>>> import numpy as np
>>> np.set_printoptions(suppress=True, linewidth=160)
>>> def rd(a):
...     return np.round(a, 2) + 0
... 
>>> m1 = np.loadtxt("dump.csv", delimiter=",")
>>> print(m1)
[[  1.  -1.   1.  -1.]
 [  1.   0.   0.   0.]
 [  1.   1.   1.   1.]
 [  1.   2.   4.   8.]
 [  1.   3.   9.  27.]
 [  1.   4.  16.  64.]
 [  1.   5.  25. 125.]]
>>> # column 3 is much longer than the rest
>>> hat = m1 @ np.linalg.solve(m1.T @ m1, m1.T)
>>> print(np.allclose(hat @ hat, hat))
True
>>> print(rd(np.trace(hat)))
4.0
>>> print(rd(hat))
[[ 0.93  0.19 -0.1  -0.1   0.02  0.1  -0.05]
 [ 0.19  0.45  0.38  0.14 -0.1  -0.17  0.1 ]
 [-0.1   0.38  0.45  0.29  0.05 -0.1   0.02]
 [-0.1   0.14  0.29  0.33  0.29  0.14 -0.1 ]
 [ 0.02 -0.1   0.05  0.29  0.45  0.38 -0.1 ]
 [ 0.1  -0.17 -0.1   0.14  0.38  0.45  0.19]
 [-0.05  0.1   0.02 -0.1  -0.1   0.19  0.93]]
>>> print(rd(np.diag(hat)))
[0.93 0.45 0.45 0.33 0.45 0.45 0.93]
>>> print(rd(np.linalg.eigvalsh(hat)))
[0. 0. 0. 1. 1. 1. 1.]
>>> rng = np.random.default_rng(10063)
>>> idx = rng.permutation(4)
>>> out = m1[:, idx] * rng.choice([-1, 1], 4)
>>> print(out)
[[  -1.    1.   -1.   -1.]
 [  -0.   -0.   -1.    0.]
 [  -1.   -1.   -1.    1.]
 [  -4.   -8.   -1.    2.]
 [  -9.  -27.   -1.    3.]
 [ -16.  -64.   -1.    4.]
 [ -25. -125.   -1.    5.]]
>>> U, _, Vt = np.linalg.svd(m1.T @ out)
>>> print(rd(U @ Vt))
[[ 0.  0. -1.  0.]
 [ 0.  0.  0.  1.]
 [-1.  0.  0.  0.]
 [ 0. -1.  0.  0.]]
>>> print(rd(np.linalg.lstsq(m1, out)[0]))
[[ 0.  0. -1.  0.]
 [ 0.  0.  0.  1.]
 [-1.  0.  0.  0.]
 [ 0. -1.  0.  0.]]
>>> mat = np.load("a.npy")
>>> print(mat)
[[5. 2. 2. 1. 1. 1. 1. 1. 0. 0. 1.]
 [2. 8. 4. 2. 2. 2. 2. 2. 0. 0. 2.]
 [2. 4. 8. 2. 2. 2. 2. 2. 0. 0. 2.]
 [1. 2. 2. 5. 1. 1. 1. 1. 0. 0. 1.]
 [1. 2. 2. 1. 5. 1. 1. 1. 0. 0. 1.]
 [1. 2. 2. 1. 1. 5. 1. 1. 0. 0. 1.]
 [1. 2. 2. 1. 1. 1. 5. 1. 0. 0. 1.]
 [1. 2. 2. 1. 1. 1. 1. 5. 0. 0. 1.]
 [0. 0. 0. 0. 0. 0. 0. 0. 4. 0. 0.]
 [0. 0. 0. 0. 0. 0. 0. 0. 0. 4. 0.]
 [1. 2. 2. 1. 1. 1. 1. 1. 0. 0. 5.]]
>>> # equal to its transpose
>>> x = np.array([0, 5, -4, 5, -5, 1, 4, -2, 5, 4, 0])
>>> h = np.maximum(mat @ x, 0)
>>> print(np.flatnonzero(h > 1e-9))
[ 0  1  3  5  6  8  9 10]
>>> r0 = np.array([0, 0, 4, 2, 5, -4, -1, 1, -3, 2, 4])
>>> out = mat + np.outer(r0, np.eye(11)[7])
>>> print(np.linalg.matrix_rank(np.linalg.inv(out) - np.linalg.inv(mat), tol=1e-8))
1
>>> print(np.linalg.matrix_rank(out - mat))
1
>>> M = np.loadtxt("mat.csv", delimiter=",")
>>> print(rd(M))
[[ 1.    0.    0.    0.    0.    0.    0.    0.    0.    0.    0.  ]
 [ 0.   -0.5   0.    0.    0.    0.    0.    0.    0.    0.   -0.87]
 [ 0.    0.    1.    0.    0.    0.    0.    0.    0.    0.    0.  ]
 [ 0.    0.    0.    1.    0.    0.    0.    0.    0.    0.    0.  ]
 [ 0.    0.    0.    0.    1.    0.    0.    0.    0.    0.    0.  ]
 [ 0.    0.    0.    0.    0.    1.    0.    0.    0.    0.    0.  ]
 [ 0.    0.    0.    0.    0.    0.    1.    0.    0.    0.    0.  ]
 [ 0.    0.    0.    0.    0.    0.    0.    1.    0.    0.    0.  ]
 [ 0.    0.    0.    0.    0.    0.    0.    0.    1.    0.    0.  ]
 [ 0.    0.    0.    0.    0.    0.    0.    0.    0.    1.    0.  ]
 [ 0.    0.87  0.    0.    0.    0.    0.    0.    0.    0.   -0.5 ]]
>>> # orthonormal columns
>>> print(rd(np.linalg.svd(M, compute_uv=False)))
[1. 1. 1. 1. 1. 1. 1. 1. 1. 1. 1.]
>>> print(rd(np.linalg.norm(M, axis=0)))
[1. 1. 1. 1. 1. 1. 1. 1. 1. 1. 1.]
>>> print(rd(M.T @ M))
[[1. 0. 0. 0. 0. 0. 0. 0. 0. 0. 0.]
 [0. 1. 0. 0. 0. 0. 0. 0. 0. 0. 0.]
 [0. 0. 1. 0. 0. 0. 0. 0. 0. 0. 0.]
 [0. 0. 0. 1. 0. 0. 0. 0. 0. 0. 0.]
 [0. 0. 0. 0. 1. 0. 0. 0. 0. 0. 0.]
 [0. 0. 0. 0. 0. 1. 0. 0. 0. 0. 0.]
 [0. 0. 0. 0. 0. 0. 1. 0. 0. 0. 0.]
 [0. 0. 0. 0. 0. 0. 0. 1. 0. 0. 0.]
 [0. 0. 0. 0. 0. 0. 0. 0. 1. 0. 0.]
 [0. 0. 0. 0. 0. 0. 0. 0. 0. 1. 0.]
 [0. 0. 0. 0. 0. 0. 0. 0. 0. 0. 1.]]
>>> print(np.allclose(M @ M.T, M.T @ M))
True
>>> print(rd(np.abs(np.linalg.eigvals(M)).max()))
1.0
>>> print(rd(np.sort(np.abs(np.linalg.eigvals(M)))))
[1. 1. 1. 1. 1. 1. 1. 1. 1. 1. 1.]
>>> print(rd(M @ M))
[[ 1.    0.    0.    0.    0.    0.    0.    0.    0.    0.    0.  ]
 [ 0.   -0.5   0.    0.    0.    0.    0.    0.    0.    0.    0.87]
 [ 0.    0.    1.    0.    0.    0.    0.    0.    0.    0.    0.  ]
 [ 0.    0.    0.    1.    0.    0.    0.    0.    0.    0.    0.  ]
 [ 0.    0.    0.    0.    1.    0.    0.    0.    0.    0.    0.  ]
 [ 0.    0.    0.    0.    0.    1.    0.    0.    0.    0.    0.  ]
 [ 0.    0.    0.    0.    0.    0.    1.    0.    0.    0.    0.  ]
 [ 0.    0.    0.    0.    0.    0.    0.    1.    0.    0.    0.  ]
 [ 0.    0.    0.    0.    0.    0.    0.    0.    1.    0.    0.  ]
 [ 0.    0.    0.    0.    0.    0.    0.    0.    0.    1.    0.  ]
 [ 0.   -0.87  0.    0.    0.    0.    0.    0.    0.    0.   -0.5 ]]
>>> print(rd(np.linalg.matrix_power(M, 2)))
[[ 1.    0.    0.    0.    0.    0.    0.    0.    0.    0.    0.  ]
 [ 0.   -0.5   0.    0.    0.    0.    0.    0.    0.    0.    0.87]
 [ 0.    0.    1.    0.    0.    0.    0.    0.    0.    0.    0.  ]
 [ 0.    0.    0.    1.    0.    0.    0.    0.    0.    0.    0.  ]
 [ 0.    0.    0.    0.    1.    0.    0.    0.    0.    0.    0.  ]
 [ 0.    0.    0.    0.    0.    1.    0.    0.    0.    0.    0.  ]
 [ 0.    0.    0.    0.    0.    0.    1.    0.    0.    0.    0.  ]
 [ 0.    0.    0.    0.    0.    0.    0.    1.    0.    0.    0.  ]
 [ 0.    0.    0.    0.    0.    0.    0.    0.    1.    0.    0.  ]
 [ 0.    0.    0.    0.    0.    0.    0.    0.    0.    1.    0.  ]
 [ 0.   -0.87  0.    0.    0.    0.    0.    0.    0.    0.   -0.5 ]]
>>> print(np.allclose(M, M.T))
False
